% python3 -q
>>> import numpy as np
>>> from numpy import linalg as LA
>>> np.set_printoptions(suppress=True, linewidth=160)
>>> m1 = np.loadtxt("block14.csv", delimiter=",")
>>> m1
array([[ 1., -2.,  2.,  0., -4.,  4., -6., -2., -6.,  4., -2.],
       [-2., -2., -1.,  0.,  2., -2.,  3.,  1.,  3., -2.,  1.],
       [ 2., -1., -2.,  0., -2.,  2., -3., -1., -3.,  2., -1.],
       [ 0.,  0.,  0., -3.,  0.,  0.,  0.,  0.,  0.,  0.,  0.],
       [-4.,  2., -2.,  0.,  1., -4.,  6.,  2.,  6., -4.,  2.],
       [ 4., -2.,  2.,  0., -4.,  1., -6., -2., -6.,  4., -2.],
       [-6.,  3., -3.,  0.,  6., -6.,  6.,  3.,  9., -6.,  3.],
       [-2.,  1., -1.,  0.,  2., -2.,  3., -2.,  3., -2.,  1.],
       [-6.,  3., -3.,  0.,  6., -6.,  9.,  3.,  6., -6.,  3.],
       [ 4., -2.,  2.,  0., -4.,  4., -6., -2., -6.,  1., -2.],
       [-2.,  1., -1.,  0.,  2., -2.,  3.,  1.,  3., -2., -2.]])
>>> np.all(LA.eigvalsh(m1) > 0)
np.False_
>>> def softmax(z):
...     e = np.exp(z - z.max(axis=-1, keepdims=True))
...     return e / e.sum(axis=-1, keepdims=True)
... 
>>> np.round(softmax(m1[10]), 2) + 0
array([0.  , 0.05, 0.01, 0.02, 0.13, 0.  , 0.37, 0.05, 0.37, 0.  , 0.  ])
>>> np.round(softmax(m1[10] + 5), 2) + 0
array([0.  , 0.05, 0.01, 0.02, 0.13, 0.  , 0.37, 0.05, 0.37, 0.  , 0.  ])
>>> scores = m1 @ m1.T / np.sqrt(11)
>>> np.round(softmax(scores + np.triu(np.full(scores.shape, -np.inf), 1)), 2) + 0
array([[1.  , 0.  , 0.  , 0.  , 0.  , 0.  , 0.  , 0.  , 0.  , 0.  , 0.  ],
       [0.  , 1.  , 0.  , 0.  , 0.  , 0.  , 0.  , 0.  , 0.  , 0.  , 0.  ],
       [1.  , 0.  , 0.  , 0.  , 0.  , 0.  , 0.  , 0.  , 0.  , 0.  , 0.  ],
       [0.06, 0.06, 0.06, 0.83, 0.  , 0.  , 0.  , 0.  , 0.  , 0.  , 0.  ],
       [0.  , 0.  , 0.  , 0.  , 1.  , 0.  , 0.  , 0.  , 0.  , 0.  , 0.  ],
       [0.06, 0.  , 0.  , 0.  , 0.  , 0.94, 0.  , 0.  , 0.  , 0.  , 0.  ],
       [0.  , 0.  , 0.  , 0.  , 0.  , 0.  , 1.  , 0.  , 0.  , 0.  , 0.  ],
       [0.  , 0.  , 0.  , 0.  , 0.  , 0.  , 1.  , 0.  , 0.  , 0.  , 0.  ],
       [0.  , 0.  , 0.  , 0.  , 0.  , 0.  , 0.06, 0.  , 0.94, 0.  , 0.  ],
       [0.06, 0.  , 0.  , 0.  , 0.  , 0.06, 0.  , 0.  , 0.  , 0.88, 0.  ],
       [0.  , 0.  , 0.  , 0.  , 0.  , 0.  , 0.5 , 0.  , 0.5 , 0.  , 0.  ]])
>>> np.round(softmax(scores)[10] @ m1, 2) + 0
array([-6. ,  3. , -3. ,  0. ,  6. , -6. ,  7.5,  3. ,  7.5, -6. ,  3. ])
>>> M2 = LA.inv(m1)
>>> np.round(LA.inv(M2), 2)
array([[ 1., -2.,  2., -0., -4.,  4., -6., -2., -6.,  4., -2.],
       [-2., -2., -1., -0.,  2., -2.,  3.,  1.,  3., -2.,  1.],
       [ 2., -1., -2., -0., -2.,  2., -3., -1., -3.,  2., -1.],
       [-0., -0., -0., -3., -0., -0., -0., -0., -0., -0., -0.],
       [-4.,  2., -2., -0.,  1., -4.,  6.,  2.,  6., -4.,  2.],
       [ 4., -2.,  2., -0., -4.,  1., -6., -2., -6.,  4., -2.],
       [-6.,  3., -3., -0.,  6., -6.,  6.,  3.,  9., -6.,  3.],
       [-2.,  1., -1., -0.,  2., -2.,  3., -2.,  3., -2.,  1.],
       [-6.,  3., -3., -0.,  6., -6.,  9.,  3.,  6., -6.,  3.],
       [ 4., -2.,  2., -0., -4.,  4., -6., -2., -6.,  1., -2.],
       [-2.,  1., -1.,  0.,  2., -2.,  3.,  1.,  3., -2., -2.]])
>>> print(round(float(LA.cond(m1)), 2))
11.67
>>> np.allclose(M2, m1.T)
False
>>> print((np.abs(M2) > 1e-9).astype(int))
[[1 1 1 0 1 1 1 1 1 1 1]
 [1 1 1 0 1 1 1 1 1 1 1]
 [1 1 1 0 1 1 1 1 1 1 1]
 [0 0 0 1 0 0 0 0 0 0 0]
 [1 1 1 0 1 1 1 1 1 1 1]
 [1 1 1 0 1 1 1 1 1 1 1]
 [1 1 1 0 1 1 1 1 1 1 1]
 [1 1 1 0 1 1 1 1 1 1 1]
 [1 1 1 0 1 1 1 1 1 1 1]
 [1 1 1 0 1 1 1 1 1 1 1]
 [1 1 1 0 1 1 1 1 1 1 1]]
>>> print(round(float(LA.det(m1) * LA.det(M2)), 2))
1.0
>>> round(LA.slogdet(m1)[0], 2)
np.float64(1.0)
>>> np.round(m1 @ M2, 2) + 0
array([[1., 0., 0., 0., 0., 0., 0., 0., 0., 0., 0.],
       [0., 1., 0., 0., 0., 0., 0., 0., 0., 0., 0.],
       [0., 0., 1., 0., 0., 0., 0., 0., 0., 0., 0.],
       [0., 0., 0., 1., 0., 0., 0., 0., 0., 0., 0.],
       [0., 0., 0., 0., 1., 0., 0., 0., 0., 0., 0.],
       [0., 0., 0., 0., 0., 1., 0., 0., 0., 0., 0.],
       [0., 0., 0., 0., 0., 0., 1., 0., 0., 0., 0.],
       [0., 0., 0., 0., 0., 0., 0., 1., 0., 0., 0.],
       [0., 0., 0., 0., 0., 0., 0., 0., 1., 0., 0.],
       [0., 0., 0., 0., 0., 0., 0., 0., 0., 1., 0.],
       [0., 0., 0., 0., 0., 0., 0., 0., 0., 0., 1.]])
>>> print(M2.round(2))
[[-0.3  -0.02  0.02 -0.   -0.04  0.04 -0.06 -0.02 -0.06  0.04 -0.02]
 [-0.02 -0.32 -0.01 -0.    0.02 -0.02  0.03  0.01  0.03 -0.02  0.01]
 [ 0.02 -0.01 -0.32 -0.   -0.02  0.02 -0.03 -0.01 -0.03  0.02 -0.01]
 [-0.   -0.   -0.   -0.33 -0.   -0.   -0.   -0.   -0.   -0.   -0.  ]
 [-0.04  0.02 -0.02 -0.   -0.3  -0.04  0.06  0.02  0.06 -0.04  0.02]
 [ 0.04 -0.02  0.02 -0.   -0.04 -0.3  -0.06 -0.02 -0.06  0.04 -0.02]
 [-0.06  0.03 -0.03 -0.    0.06 -0.06 -0.25  0.03  0.09 -0.06  0.03]
 [-0.02  0.01 -0.01 -0.    0.02 -0.02  0.03 -0.32  0.03 -0.02  0.01]
 [-0.06  0.03 -0.03 -0.    0.06 -0.06  0.09  0.03 -0.25 -0.06  0.03]
 [ 0.04 -0.02  0.02 -0.   -0.04  0.04 -0.06 -0.02 -0.06 -0.3  -0.02]
 [-0.02  0.01 -0.01 -0.    0.02 -0.02  0.03  0.01  0.03 -0.02 -0.32]]
